$ ipython --no-banner

In [1]: import numpy as np

In [2]: np.set_printoptions(precision=2, suppress=True, linewidth=200)

In [3]: def rnd(a):
   ...:     return np.round(a, 2) + 0
   ...: 

In [4]: feats = np.array([[1, 2, -2, 2, 1],
   ...:     [1, -1, 2, 1, -1],
   ...:     [1, 2, 0, 1, -2],
   ...:     [1, 0, 0, 2, 1]])

In [5]: feats
Out[5]: 
array([[ 1,  2, -2,  2,  1],
       [ 1, -1,  2,  1, -1],
       [ 1,  2,  0,  1, -2],
       [ 1,  0,  0,  2,  1]])

In [6]: W = np.array([[2, 2, 1], [0, -1, 0], [-2, -1, 3], [-2, -1, 3], [-2, 2, 2]])

In [7]: coef = np.array([0, 0, 0])

In [8]: H = np.maximum(feats @ W + coef, 0)

In [9]: np.linalg.matrix_rank(H)
Out[9]: np.int64(3)

In [10]: cent = np.array([[-3, 1, 2], [3, -3, 2], [0, 1, 1]])

In [11]: W @ cent
Out[11]: 
array([[ 0, -3,  9],
       [-3,  3, -2],
       [ 3,  4, -3],
       [ 3,  4, -3],
       [12, -6,  2]])

In [12]: X = np.load("dump.npy")

In [13]: X
Out[13]: 
array([[-2,  0,  3,  2],
       [ 0,  0,  0,  0],
       [-3,  0,  0,  0]])

In [14]: Y = feats[0, 0] * feats[1:] - np.outer(feats[1:, 0], feats[0])

In [15]: Y
Out[15]: 
array([[ 0, -3,  4, -1, -2],
       [ 0,  0,  2, -1, -3],
       [ 0, -2,  2,  0,  0]])

In [16]: np.flatnonzero(~Y.round(6).any(axis=1))
Out[16]: array([], dtype=int64)

In [17]: np.linalg.matrix_rank(Y), np.linalg.matrix_rank(feats)
Out[17]: (np.int64(3), np.int64(4))

In [18]: feats[:, 0] / feats[0, 0]
Out[18]: array([1., 1., 1., 1.])

In [19]: [round(float(x), 2) for x in np.linalg.svd(X, compute_uv=False)[:3]]
Out[19]: [4.5, 2.41, 0.0]

In [20]: rnd(np.linalg.norm(X, 2) / np.linalg.norm(X))
Out[20]: np.float64(0.88)

In [21]: np.linalg.cond(X) > 100
Out[21]: np.True_

In [22]: np.abs(np.diag(np.linalg.qr(X)[1])) > 1e-9
Out[22]: array([ True, False,  True])

In [23]: rnd(X @ np.linalg.pinv(X) @ X)
Out[23]: 
array([[-2.,  0.,  3.,  2.],
       [ 0.,  0.,  0.,  0.],
       [-3.,  0.,  0.,  0.]])

In [24]: np.unique(X.round(6), axis=0).shape
Out[24]: (3, 4)

In [25]: np.linalg.lstsq(X[:-1].T, X[-1])[2]
Out[25]: np.int32(1)

In [26]: rnd(np.trace(np.linalg.pinv(X) @ X))
Out[26]: np.float64(2.0)

In [27]: np.allclose(X[:-1].T @ np.linalg.lstsq(X[:-1].T, X[-1])[0], X[-1])
Out[27]: False
